In [1]: import numpy as np

In [2]: import numpy.linalg as la

In [3]: np.set_printoptions(precision=1, suppress=True, linewidth=100)

In [4]: tidy = lambda a: np.round(a, 1) + 0

In [5]: rng = np.random.default_rng(8)

In [6]: lab = rng.integers(0, 2, 6)

In [7]: E = np.array([[-1, -2, 0, -3, -2, 3],
   ...:     [3, -3, 3, 2, -2, -3],
   ...:     [-3, -1, 3, -1, 2, 0],
   ...:     [-3, -3, -3, 3, 3, 1],
   ...:     [-1, 0, 2, -1, 1, -3],
   ...:     [0, -3, -1, -2, -1, 2]]) * (lab[:, None] == lab)

In [8]: E
Out[8]: 
array([[-1,  0,  0, -3,  0,  0],
       [ 0, -3,  3,  0, -2, -3],
       [ 0, -1,  3,  0,  2,  0],
       [-3,  0,  0,  3,  0,  0],
       [ 0,  0,  2,  0,  1, -3],
       [ 0, -3, -1,  0, -1,  2]])

In [9]: tidy(la.det(E))
Out[9]: np.float64(984.0)

In [10]: E @ E
Out[10]: 
array([[ 10,   0,   0,  -6,   0,   0],
       [  0,  15,  -1,   0,  13,   9],
       [  0,   0,  10,   0,  10,  -3],
       [ -6,   0,   0,  18,   0,   0],
       [  0,   7,  11,   0,   8,  -9],
       [  0,   4, -16,   0,   1,  16]])

In [11]: x = np.array([3, 2, 4, 3, 0, 4])

In [12]: (E * x).sum(axis=1)
Out[12]: array([-12,  -6,  10,   0,  -4,  -2])

In [13]: M2 = E / la.norm(E, axis=1, keepdims=True)

In [14]: G = M2 @ M2.T

In [15]: tidy(G)
Out[15]: 
array([[ 1. ,  0. ,  0. , -0.4,  0. ,  0. ],
       [ 0. ,  1. ,  0.4,  0. ,  0.6,  0.1],
       [ 0. ,  0.4,  1. ,  0. ,  0.6, -0.1],
       [-0.4,  0. ,  0. ,  1. ,  0. ,  0. ],
       [ 0. ,  0.6,  0.6,  0. ,  1. , -0.6],
       [ 0. ,  0.1, -0.1,  0. , -0.6,  1. ]])

In [16]: np.argwhere(np.triu(np.abs(G) > 0.95, 1))
Out[16]: array([], shape=(0, 2), dtype=int64)

In [17]: (np.abs(G) > 0.9).astype(int)
Out[17]: 
array([[1, 0, 0, 0, 0, 0],
       [0, 1, 0, 0, 0, 0],
       [0, 0, 1, 0, 0, 0],
       [0, 0, 0, 1, 0, 0],
       [0, 0, 0, 0, 1, 0],
       [0, 0, 0, 0, 0, 1]])

In [18]: x = np.array([5, -3, -2, -4, -3, 5])

In [19]: y = E @ x

In [20]: c, lr = np.zeros(6), 1 / la.norm(E, 2) ** 2

In [21]: for i in range(5):
    ...:     c -= lr * E.T @ (E @ c - y)
    ...:     if i % 1 == 0: print(i, round(la.norm(E @ c - y), 1))
    ...: 
0 20.1
1 11.0
2 6.6
3 4.4
4 3.3

In [22]: tidy(la.cond(E))
Out[22]: np.float64(7.4)

In [23]: tidy(c)
Out[23]: array([ 4. , -3.3, -2.8, -4.3, -2.4,  4.3])

In [24]: M = np.load("layer7.npy")

In [25]: M
Out[25]: 
array([[ 0,  0,  0,  0],
       [ 0, -3,  0,  0],
       [ 0,  0, -5,  0],
       [ 0,  0,  0, -2]])

In [26]: U, sv, VT = la.svd(M)

In [27]: evecs = VT[:(sv > 1e-8).sum()]

In [28]: x = M[0] + 4 * M[2] + rng.integers(2) * np.eye(4)[2]

In [29]: x
Out[29]: array([  0.,   0., -19.,   0.])

In [30]: np.allclose(evecs.T @ evecs @ x, x)
Out[30]: True

In [31]: np.prod(np.diag(M)), tidy(la.det(M))
Out[31]: (np.int64(0), np.float64(0.0))

In [32]: la.matrix_power(M - np.diag(np.diag(M)), 4)
Out[32]: 
array([[0, 0, 0, 0],
       [0, 0, 0, 0],
       [0, 0, 0, 0],
       [0, 0, 0, 0]])

In [33]: tidy(M @ la.pinv(M) @ M)
Out[33]: 
array([[ 0.,  0.,  0.,  0.],
       [ 0., -3.,  0.,  0.],
       [ 0.,  0., -5.,  0.],
       [ 0.,  0.,  0., -2.]])

In [34]: try:
    ...:     la.inv(M)
    ...: except la.LinAlgError as e:
    ...:     print(repr(e))
    ...: 
LinAlgError('Singular matrix')

In [35]: np.allclose(M[:-1].T @ la.lstsq(M[:-1].T, M[-1])[0], M[-1])
Out[35]: False

In [36]: np.all(la.eigvalsh(M) > 0)
Out[36]: np.False_

In [37]: tidy(la.eigvalsh(M).min())
Out[37]: np.float64(-5.0)

In [38]: [round(float(la.det(M[:i, :i])), 2) + 0 for i in range(1, 5)]
Out[38]: [0.0, 0.0, 0.0, 0.0]

In [39]: la.cond(M) > 100
Out[39]: np.True_

In [40]: la.matrix_rank(M, rtol=0.1)
Out[40]: np.int64(3)

In [41]: np.argsort(-la.norm(M, axis=0).round(6), kind="stable")[:3]
Out[41]: array([2, 1, 3])

In [42]: M2 = np.array([[3, 2, -3, -4, -3],
    ...:     [2, -2, -4, 4, -4],
    ...:     [0, 1, -3, -2, -1],
    ...:     [-5, 5, 3, -5, 5],
    ...:     [2, 2, -2, 2, 2]])

In [43]: X = M2 - M2.T

In [44]: X
Out[44]: 
array([[ 0,  0, -3,  1, -5],
       [ 0,  0, -5, -1, -6],
       [ 3,  5,  0, -5,  1],
       [-1,  1,  5,  0,  3],
       [ 5,  6, -1, -3,  0]])

In [45]: (X - X.T) / 2
Out[45]: 
array([[ 0.,  0., -3.,  1., -5.],
       [ 0.,  0., -5., -1., -6.],
       [ 3.,  5.,  0., -5.,  1.],
       [-1.,  1.,  5.,  0.,  3.],
       [ 5.,  6., -1., -3.,  0.]])

In [46]: tidy(la.det(X))
Out[46]: np.float64(0.0)

In [47]: np.trace(X)
Out[47]: np.int64(0)

In [48]: np.allclose(X @ X.T, X.T @ X)
Out[48]: True

In [49]: np.allclose(X, X.T)
Out[49]: False
